$ python -q
>>> import numpy as np
>>> from numpy import linalg as LA
>>> np.set_printoptions(suppress=True, linewidth=100)
>>> other = np.array([[1, 2], [2, 2], [0, 2]])
>>> mat = np.kron(np.eye(3, dtype=int), other)
>>> mat
array([[1, 2, 0, 0, 0, 0],
       [2, 2, 0, 0, 0, 0],
       [0, 2, 0, 0, 0, 0],
       [0, 0, 1, 2, 0, 0],
       [0, 0, 2, 2, 0, 0],
       [0, 0, 0, 2, 0, 0],
       [0, 0, 0, 0, 1, 2],
       [0, 0, 0, 0, 2, 2],
       [0, 0, 0, 0, 0, 2]])
>>> vec = np.array([3, 3, -1, 3, 0, -2])
>>> y = mat @ vec
>>> y
array([ 9, 12,  6,  5,  4,  6, -4, -4, -4])
>>> np.round(LA.solve(mat.T @ mat, mat.T @ y), 4)
array([ 3.,  3., -1.,  3.,  0., -2.])
>>> rng = np.random.default_rng(519)
>>> y = y + 0.3 * rng.normal(size=9)
>>> y.round(4)
array([ 9.0738, 12.0788,  6.0423,  4.7983,  3.8651,  5.8186, -3.7305, -4.1248, -4.427 ])
>>> coef, *_ = LA.lstsq(mat, y)
>>> coef.round()
array([ 3.,  3., -1.,  3.,  0., -2.])
>>> round(float(LA.norm(y - mat @ coef)), 4)
0.4469
>>> other = np.c_[mat[:, :1] @ np.array([[-5]]), np.array([2, 1, 3, -1, 1, 0, -1, 0, 0])]
>>> other
array([[ -5,   2],
       [-10,   1],
       [  0,   3],
       [  0,  -1],
       [  0,   1],
       [  0,   0],
       [  0,  -1],
       [  0,   0],
       [  0,   0]])
>>> np.round(LA.lstsq(mat, other[:, 0])[0], 4) + 0
array([-5.,  0.,  0.,  0.,  0.,  0.])
>>> np.round(LA.norm(other - mat @ LA.lstsq(mat, other)[0], axis=0), 4) + 0
array([0.   , 1.472])
>>> np.round(LA.norm(LA.qr(mat)[0].T @ other, axis=0) ** 2 / ((other ** 2).sum(axis=0) + 1e-12), 4)
array([1.    , 0.8725])
>>> O, Rm = LA.qr(mat)
>>> Rm.round(4)
array([[-2.2361, -2.6833,  0.    ,  0.    ,  0.    ,  0.    ],
       [ 0.    ,  2.1909,  0.    ,  0.    ,  0.    ,  0.    ],
       [ 0.    ,  0.    , -2.2361, -2.6833,  0.    ,  0.    ],
       [ 0.    ,  0.    ,  0.    , -2.1909,  0.    ,  0.    ],
       [ 0.    ,  0.    ,  0.    ,  0.    , -2.2361, -2.6833],
       [ 0.    ,  0.    ,  0.    ,  0.    ,  0.    , -2.1909]])
>>> round(abs(Rm[0, 0]), 4), np.round(LA.norm(mat[:, 0]), 4)
(np.float64(2.2361), np.float64(2.2361))
>>> np.round(O.T @ O, 4) + 0
array([[1., 0., 0., 0., 0., 0.],
       [0., 1., 0., 0., 0., 0.],
       [0., 0., 1., 0., 0., 0.],
       [0., 0., 0., 1., 0., 0.],
       [0., 0., 0., 0., 1., 0.],
       [0., 0., 0., 0., 0., 1.]])
>>> print(np.round(np.trace(O @ O.T), 4))
6.0
>>> O.shape, Rm.shape
((9, 6), (6, 6))
